% ipython --no-banner

In [1]: import numpy as np

In [2]: from numpy import linalg as LA

In [3]: np.set_printoptions(precision=3, suppress=True, linewidth=140)

In [4]: feats, _ = LA.qr(np.array([[0.6, -0.2, 1.0, 0.5],
   ...:     [-0.1, -0.3, 0.9, 1.4],
   ...:     [-0.8, -0.6, -0.2, 1.1],
   ...:     [0.8, -0.7, -1.5, -0.7]]))

In [5]: feats.round(3) + 0
Out[5]: 
array([[-0.467, -0.141,  0.687, -0.538],
       [ 0.078, -0.316,  0.575,  0.75 ],
       [ 0.623, -0.696,  0.   , -0.358],
       [-0.623, -0.629, -0.443,  0.139]])

In [6]: np.allclose(feats, feats.T)
Out[6]: False

In [7]: feats.inv()
Traceback (most recent call last):
  Cell In[7], line 1
    feats.inv()
AttributeError: 'numpy.ndarray' object has no attribute 'inv'


In [8]: np.round((feats + feats.T) / 2, 3) + 0
Out[8]: 
array([[-0.467, -0.031,  0.655, -0.58 ],
       [-0.031, -0.316, -0.06 ,  0.06 ],
       [ 0.655, -0.06 ,  0.   , -0.401],
       [-0.58 ,  0.06 , -0.401,  0.139]])

In [9]: np.allclose(feats @ feats.T, feats.T @ feats)
Out[9]: True

In [10]: round(np.abs(LA.eigvals(feats)).max(), 3)
Out[10]: np.float64(1.0)

In [11]: u, r1 = feats[2], feats[3]

In [12]: np.round(u @ u, 3)
Out[12]: np.float64(1.0)

In [13]: np.round(u @ r1, 3)
Out[13]: np.float64(-0.0)

In [14]: p = (u @ r1) / (u @ u) * u

In [15]: np.round(LA.norm(u + r1) ** 2 + LA.norm(u - r1) ** 2, 3)
Out[15]: np.float64(4.0)

In [16]: r1 - p
Out[16]: array([-0.623, -0.629, -0.443,  0.139])

In [17]: round(float(np.einsum("ij,ji->", feats, feats)), 3)
Out[17]: 0.415

In [18]: round(LA.det(feats[::-1]), 3)
Out[18]: np.float64(-1.0)

In [19]: np.round(np.poly(feats), 3) + 0
Out[19]: array([ 1.   ,  0.644,  0.   , -0.644, -1.   ])

In [20]: sv = 20 * 0.9 ** np.arange(3)

In [21]: rng = np.random.default_rng(81199)

In [22]: K = rng.normal(size=(29, 3)) * rng.permutation(sv)

In [23]: K
Out[23]: 
array([[ -6.807,  24.988, -17.092],
       [-19.452, -11.813, -12.245],
       [-22.273,   1.192,  -8.194],
       [ 30.267,   7.297, -12.956],
       [-23.041,  12.481,  23.485],
       [ -1.729,  17.531,  39.095],
       [ 25.12 ,   7.596, -13.481],
       [-15.602,  26.87 ,  19.173],
       [ 11.227,  -7.152, -12.   ],
       [ 35.917,   5.976, -23.879],
       [ -5.869,  -7.205, -10.52 ],
       [-21.329,  15.531,   8.657],
       [ 24.135,   2.528, -30.923],
       [ -0.467,  -1.849,   1.963],
       [ 18.828,  -1.153,   4.909],
       [ 36.018,  -4.511,  -6.84 ],
       [  4.008, -12.367, -22.236],
       [ 25.342,  -5.933,  10.965],
       [-51.934, -23.629,   5.162],
       [-18.909,  23.678, -12.586],
       [-18.921,  27.165,  -5.041],
       [  0.568,  37.793, -23.456],
       [  3.798,  -8.661,  -6.187],
       [ -2.837, -10.497,  31.224],
       [-19.019, -23.809,  27.588],
       [-18.732,  19.777,  -6.838],
       [ 24.483,  35.689,  15.202],
       [ -4.308,  -2.046,  -6.382],
       [  3.752,   1.769, -14.003]])

In [24]: C2 = np.cov(K, rowvar=False)

In [25]: LA.eigvalsh(C2)[::-1]
Out[25]: array([518.723, 270.667, 254.61 ])

In [26]: C2
Out[26]: 
array([[ 457.912,   18.775, -109.08 ],
       [  18.775,  272.245,  -13.427],
       [-109.08 ,  -13.427,  313.843]])

In [27]: np.argwhere(np.triu(np.abs(np.corrcoef(K.T)) > 0.8, 1))
Out[27]: array([], shape=(0, 2), dtype=int64)
